In [1]: import numpy as np

In [2]: np.set_printoptions(precision=3, suppress=True, linewidth=200, sign=" ")

In [3]: mat = np.load("case15.npy")

In [4]: mat
Out[4]: 
array([[ 8,  0,  2,  1,  0,  6,  4, -9, -3,  8],
       [-3,  9,  8,  6, -7, -7, -6,  9,  0, -7],
       [ 9,  2, -3, -5,  6,  7, -1,  0,  3, -2],
       [-3,  5, -5,  3, -5,  1,  6,  5,  3,  5],
       [-3, -6, -7,  6,  3,  4,  1, -4,  8, -2],
       [ 9,  2, -3, -5,  6,  7, -1,  0,  3, -2],
       [ 3,  2, -4, -4, -7,  4,  1, -2,  6,  1]])

In [5]: np.allclose(mat[:-1].T @ np.linalg.lstsq(mat[:-1].T, mat[-1])[0], mat[-1])
Out[5]: False

In [6]: print(np.round(mat @ np.linalg.pinv(mat) @ mat, 3) + 0)
[[ 8.  0.  2.  1.  0.  6.  4. -9. -3.  8.]
 [-3.  9.  8.  6. -7. -7. -6.  9.  0. -7.]
 [ 9.  2. -3. -5.  6.  7. -1.  0.  3. -2.]
 [-3.  5. -5.  3. -5.  1.  6.  5.  3.  5.]
 [-3. -6. -7.  6.  3.  4.  1. -4.  8. -2.]
 [ 9.  2. -3. -5.  6.  7. -1.  0.  3. -2.]
 [ 3.  2. -4. -4. -7.  4.  1. -2.  6.  1.]]

In [7]: try:
   ...:     np.linalg.inv(mat)
   ...: except np.linalg.LinAlgError as e:
   ...:     print(repr(e))
   ...: 
LinAlgError('Last 2 dimensions of the array must be square')

In [8]: np.unique(mat.round(6), axis=0).shape
Out[8]: (6, 10)

In [9]: r = np.linalg.matrix_rank(mat)

In [10]: r
Out[10]: np.int64(6)

In [11]: ns = np.linalg.svd(mat)[2][r:].T

In [12]: np.linalg.matrix_rank(mat.T @ mat), np.linalg.matrix_rank(mat @ mat.T)
Out[12]: (np.int64(6), np.int64(6))

In [13]: ns.shape
Out[13]: (10, 4)

In [14]: [int(np.linalg.matrix_rank(mat[:, :j + 1])) for j in range(10)]
Out[14]: [1, 2, 3, 4, 5, 6, 6, 6, 6, 6]
